$ python -q
>>> import numpy as np
>>> np.set_printoptions(suppress=True, linewidth=140)
>>> def rnd(a):
...     return np.round(a, 3) + 0
... 
>>> M = np.array([[-0.82, 0.9, -1.12, 0.62],
...     [1.62, 0.15, 0.96, -0.74],
...     [0.94, 0.93, -1.13, 0.55],
...     [0.2, -0.07, 0.72, -0.48]])
>>> M
array([[-0.82,  0.9 , -1.12,  0.62],
       [ 1.62,  0.15,  0.96, -0.74],
       [ 0.94,  0.93, -1.13,  0.55],
       [ 0.2 , -0.07,  0.72, -0.48]])
>>> Uu, sv, VT = np.linalg.svd(M)
>>> rnd(sv)
array([2.713, 1.926, 0.54 , 0.   ])
>>> np.argmax(sv[:-1] / (sv[1:] + 1e-6)) + 1
np.int64(3)
>>> A2 = Uu[:, :3] @ np.diag(sv[:3]) @ VT[:3]
>>> rnd(A2)
array([[-0.82,  0.9 , -1.12,  0.62],
       [ 1.62,  0.15,  0.96, -0.74],
       [ 0.94,  0.93, -1.13,  0.55],
       [ 0.2 , -0.07,  0.72, -0.48]])
>>> rk = np.linalg.matrix_rank(M)
>>> rk
np.int64(3)
>>> N = np.linalg.svd(M)[2][rk:].T
>>> [int(np.linalg.matrix_rank(M[:i])) for i in range(1, len(M) + 1)]
[1, 2, 3, 3]
>>> rnd(N[:, 0] / N[np.abs(N[:, 0]).round(6).argmax(), 0])
array([0.04 , 0.186, 0.674, 1.   ])
>>> N.shape
(4, 1)
>>> rnd(M @ N)
array([[0.],
       [0.],
       [0.],
       [0.]])
>>> rng = np.random.default_rng(60)
>>> idx = rng.permutation(4)
>>> idx
array([0, 3, 2, 1])
>>> A2 = M[idx][:, idx]
>>> A2
array([[-0.82,  0.62, -1.12,  0.9 ],
       [ 0.2 , -0.48,  0.72, -0.07],
       [ 0.94,  0.55, -1.13,  0.93],
       [ 1.62, -0.74,  0.96,  0.15]])
>>> np.diag(A2)
array([-0.82, -0.48, -1.13,  0.15])
>>> np.linalg.lstsq(M[:-1].T, M[-1])[2]
np.int32(3)
>>> rnd(np.trace(np.linalg.pinv(M) @ M))
np.float64(3.0)
>>> rnd(M @ np.linalg.pinv(M) @ M)
array([[-0.82,  0.9 , -1.12,  0.62],
       [ 1.62,  0.15,  0.96, -0.74],
       [ 0.94,  0.93, -1.13,  0.55],
       [ 0.2 , -0.07,  0.72, -0.48]])
>>> np.abs(np.diag(np.linalg.qr(M)[1])) > 1e-9
array([ True,  True,  True, False])
>>> np.unique(M.round(6), axis=0).shape
(4, 4)
>>> feats = np.load("run4.npy")
>>> feats
array([[ 5,  2, -2],
       [ 5, -5, -1],
       [-3,  7, -7]])
>>> u = np.array([-1, -2])
>>> np.convolve(feats[0], u)
array([ -5, -12,  -2,   4])
>>> np.array([np.convolve(row, u, "same") for row in feats])
array([[ -5, -12,  -2],
       [ -5,  -5,  11],
       [  3,  -1,  -7]])
>>> np.correlate(feats[0], feats[1], "full")
array([ -5, -27,  17,  20, -10])
>>> np.polyval(u, feats[0])
array([-7, -4,  0])
>>> A2 = feats[0, 0] * feats[1:] - np.outer(feats[1:, 0], feats[0])
>>> A2
array([[  0, -35,   5],
       [  0,  41, -41]])
>>> np.linalg.matrix_rank(A2), np.linalg.matrix_rank(feats)
(np.int64(2), np.int64(3))
>>> feats[:, 0] / feats[0, 0]
array([ 1. ,  1. , -0.6])
>>> A2 = np.linalg.inv(feats)
>>> rnd(np.linalg.det(feats) * A2)
array([[ 42.,   0., -12.],
       [ 38., -41.,  -5.],
       [ 20., -41., -35.]])
>>> rnd(A2)
array([[ 0.171,  0.   , -0.049],
       [ 0.154, -0.167, -0.02 ],
       [ 0.081, -0.167, -0.142]])
>>> rnd(np.linalg.cond(feats))
np.float64(3.808)
>>> rnd(np.linalg.slogdet(feats)[0])
np.float64(1.0)
>>> rnd(np.linalg.inv(A2))
array([[ 5.,  2., -2.],
       [ 5., -5., -1.],
       [-3.,  7., -7.]])
>>> rnd(np.linalg.det(feats.T))
np.float64(246.0)
>>> rnd(np.linalg.det(feats[::-1]))
np.float64(-246.0)
>>> rnd(np.linalg.eigvals(feats))
array([ 5.884+0.j   , -6.442+0.556j, -6.442-0.556j])
>>> np.einsum("ii->", feats)
np.int64(-7)
>>> rnd(np.linalg.eigvals(feats).sum().real)
np.float64(-7.0)
>>> np.einsum("ij,ji->", feats, feats)
np.int64(117)
>>> J = np.load("a.npy")
>>> J
array([[2, 1, 1, 2, 1, 1],
       [0, 3, 2, 0, 3, 2],
       [2, 2, 2, 2, 2, 2],
       [4, 2, 2, 2, 1, 1],
       [0, 6, 4, 0, 3, 2],
       [4, 4, 4, 2, 2, 2]])
>>> ang = np.radians(15)
>>> Rm = np.eye(6)
>>> Rm[4, 4] = Rm[1, 1] = np.cos(ang)
>>> Rm[4, 1], Rm[1, 4] = -np.sin(ang), np.sin(ang)
>>> rnd(Rm)
array([[ 1.   ,  0.   ,  0.   ,  0.   ,  0.   ,  0.   ],
       [ 0.   ,  0.966,  0.   ,  0.   ,  0.259,  0.   ],
       [ 0.   ,  0.   ,  1.   ,  0.   ,  0.   ,  0.   ],
       [ 0.   ,  0.   ,  0.   ,  1.   ,  0.   ,  0.   ],
       [ 0.   , -0.259,  0.   ,  0.   ,  0.966,  0.   ],
       [ 0.   ,  0.   ,  0.   ,  0.   ,  0.   ,  1.   ]])
>>> A2 = J @ Rm.T
>>> np.allclose(np.linalg.norm(J, axis=1), np.linalg.norm(A2, axis=1))
True
>>> rnd(A2)
array([[2.   , 1.225, 1.   , 2.   , 0.707, 1.   ],
       [0.   , 3.674, 2.   , 0.   , 2.121, 2.   ],
       [2.   , 2.449, 2.   , 2.   , 1.414, 2.   ],
       [4.   , 2.191, 2.   , 2.   , 0.448, 1.   ],
       [0.   , 6.572, 4.   , 0.   , 1.345, 2.   ],
       [4.   , 4.381, 4.   , 2.   , 0.897, 2.   ]])
>>> rnd(np.linalg.svd(J, compute_uv=False)), rnd(np.linalg.svd(A2, compute_uv=False))
(array([13.505,  5.465,  1.97 ,  0.797,  0.486,  0.071]), array([13.505,  5.465,  1.97 ,  0.797,  0.486,  0.071]))
>>> rnd((A2 + A2.T) / 2)
array([[2.   , 0.612, 1.5  , 3.   , 0.354, 2.5  ],
       [0.612, 3.674, 2.225, 1.095, 4.347, 3.191],
       [1.5  , 2.225, 2.   , 2.   , 2.707, 3.   ],
       [3.   , 1.095, 2.   , 2.   , 0.224, 1.5  ],
       [0.354, 4.347, 2.707, 0.224, 1.345, 1.448],
       [2.5  , 3.191, 3.   , 1.5  , 1.448, 2.   ]])
>>> rnd(np.trace(A2))
np.float64(13.019)
>>> rnd(np.sort(np.abs(np.linalg.eigvals(A2))))
array([ 0.101,  0.567,  0.708,  2.233,  3.775, 11.719])
>>> np.allclose(A2 @ A2.T, A2.T @ A2)
False
>>> np.allclose(J @ J.T, J.T @ J)
False
>>> rnd(np.abs(np.linalg.eigvals(J)).max())
np.float64(12.373)
>>> J @ J
array([[18, 21, 18, 12, 14, 12],
       [12, 39, 30,  8, 26, 20],
       [24, 36, 30, 16, 24, 20],
       [24, 28, 24, 18, 21, 18],
       [16, 52, 40, 12, 39, 30],
       [32, 48, 40, 24, 36, 30]])
>>> J.reshape(-1, 2)
array([[2, 1],
       [1, 2],
       [1, 1],
       [0, 3],
       [2, 0],
       [3, 2],
       [2, 2],
       [2, 2],
       [2, 2],
       [4, 2],
       [2, 2],
       [1, 1],
       [0, 6],
       [4, 0],
       [3, 2],
       [4, 4],
       [4, 2],
       [2, 2]])
>>> T = J.reshape(6, 2, -1)
>>> T.shape
(6, 2, 3)
>>> np.einsum("ihd,jhd->hij", T, T).shape
(2, 6, 6)
>>> m1 = np.array([[-8, 2, 1], [2, 8, -5], [1, -5, -4]])
>>> # equal to its transpose
>>> A2 = J / np.linalg.norm(J, axis=1, keepdims=True)
>>> gram = A2 @ A2.T
>>> (np.abs(gram) > 0.9).astype(int)
array([[1, 0, 1, 1, 0, 0],
       [0, 1, 0, 0, 1, 0],
       [1, 0, 1, 0, 0, 1],
       [1, 0, 0, 1, 0, 1],
       [0, 1, 0, 0, 1, 0],
       [0, 0, 1, 1, 0, 1]])
>>> rnd(gram)
array([[1.   , 0.566, 0.943, 0.949, 0.537, 0.894],
       [0.566, 1.   , 0.801, 0.537, 0.949, 0.76 ],
       [0.943, 0.801, 1.   , 0.894, 0.76 , 0.949],
       [0.949, 0.537, 0.894, 1.   , 0.566, 0.943],
       [0.537, 0.949, 0.76 , 0.566, 1.   , 0.801],
       [0.894, 0.76 , 0.949, 0.943, 0.801, 1.   ]])
>>> rnd(gram[1])
array([0.566, 1.   , 0.801, 0.537, 0.949, 0.76 ])
>>> q, evecs = np.linalg.qr(m1[:, :1])[0], np.linalg.qr(m1[:, 1:])[0]
>>> sv = np.linalg.svd(q.T @ evecs, compute_uv=False)
>>> rnd(np.linalg.norm(q @ q.T - evecs @ evecs.T, 2))
np.float64(1.0)
>>> q, _ = np.linalg.qr(np.array([[0.6, 0.4], [0.8, -0.3], [-1.1, -0.6], [1.0, 1.9]]))
>>> F = q @ q.T
>>> rnd(F)
array([[ 0.115,  0.183, -0.216,  0.147],
       [ 0.183,  0.603, -0.394, -0.226],
       [-0.216, -0.394,  0.412, -0.202],
       [ 0.147, -0.226, -0.202,  0.87 ]])
>>> # projection: eigenvalues are 0 or 1
>>> rnd(np.abs(F).max())
np.float64(0.87)
>>> rnd(F - F[0])
array([[ 0.   ,  0.   ,  0.   ,  0.   ],
       [ 0.068,  0.42 , -0.178, -0.373],
       [-0.331, -0.577,  0.628, -0.35 ],
       [ 0.032, -0.409,  0.013,  0.722]])
>>> np.linalg.matrix_rank(F)
np.int64(2)
>>> rnd(F.sum(axis=0))
array([ 0.23 ,  0.168, -0.399,  0.589])
>>> rnd(np.linalg.svd(F, compute_uv=False))
array([1., 1., 0., 0.])
>>> rnd(np.abs(np.linalg.eigvals(F)).max())
np.float64(1.0)
>>> rnd(F @ F)
array([[ 0.115,  0.183, -0.216,  0.147],
       [ 0.183,  0.603, -0.394, -0.226],
       [-0.216, -0.394,  0.412, -0.202],
       [ 0.147, -0.226, -0.202,  0.87 ]])
>>> rnd(np.sort(np.abs(np.linalg.eigvals(F))))
array([0., 0., 1., 1.])
>>> rnd((F + F.T) / 2)
array([[ 0.115,  0.183, -0.216,  0.147],
       [ 0.183,  0.603, -0.394, -0.226],
       [-0.216, -0.394,  0.412, -0.202],
       [ 0.147, -0.226, -0.202,  0.87 ]])
>>> rnd(np.linalg.matrix_power(F, 4))
array([[ 0.115,  0.183, -0.216,  0.147],
       [ 0.183,  0.603, -0.394, -0.226],
       [-0.216, -0.394,  0.412, -0.202],
       [ 0.147, -0.226, -0.202,  0.87 ]])
>>> (F - F.T) / 2
array([[0., 0., 0., 0.],
       [0., 0., 0., 0.],
       [0., 0., 0., 0.],
       [0., 0., 0., 0.]])
>>> np.allclose(F @ F.T, F.T @ F)
True
>>> np.trace(F)
np.float64(2.0)
>>> A2 = np.array([[0, -3, -3], [-1, 2, 2], [3, 0, -3]])
>>> A2[-1] = A2[0]
>>> mat = A2 + 0.1 * np.eye(3)
>>> mat
array([[ 0.1, -3. , -3. ],
       [-1. ,  2.1,  2. ],
       [ 0. , -3. , -2.9]])
>>> rnd(np.linalg.norm(mat, axis=1))
array([4.244, 3.068, 4.173])
>>> np.linalg.norm(mat, axis=1).argmax()
np.int64(0)
>>> rnd(np.linalg.norm(mat) ** 2 / np.linalg.norm(mat, 2) ** 2)
np.float64(1.017)
>>> idx = rng.permutation(3)
>>> A2 = mat[:, idx] * rng.choice([-1, 1], 3)
>>> A2
array([[ 3. ,  0.1, -3. ],
       [-2. , -1. ,  2.1],
       [ 2.9,  0. , -3. ]])
>>> Uu, _, VT = np.linalg.svd(mat.T @ A2)
>>> rnd(np.linalg.lstsq(mat, A2)[0])
array([[ 0.,  1.,  0.],
       [ 0.,  0.,  1.],
       [-1.,  0.,  0.]])
>>> rnd(Uu @ VT)
array([[ 0.,  1.,  0.],
       [ 0.,  0.,  1.],
       [-1.,  0.,  0.]])
>>> arr = np.load("arr.npy")
>>> arr
array([[-3, -2, -1],
       [ 0,  1,  2],
       [ 3,  4,  5]])
>>> proj = np.triu(np.array([[-2, 2, 0], [-2, -3, -2], [-1, 2, 1]]), 1) + np.eye(3)
>>> A2 = proj @ arr @ np.linalg.inv(proj)
>>> A2
array([[-3.,  6., 15.],
       [-6.,  5.,  2.],
       [ 3., -2.,  1.]])
>>> rnd(np.linalg.det(A2))
np.float64(0.0)
>>> rnd(np.poly(A2))
array([  1.,  -3., -18.,   0.])
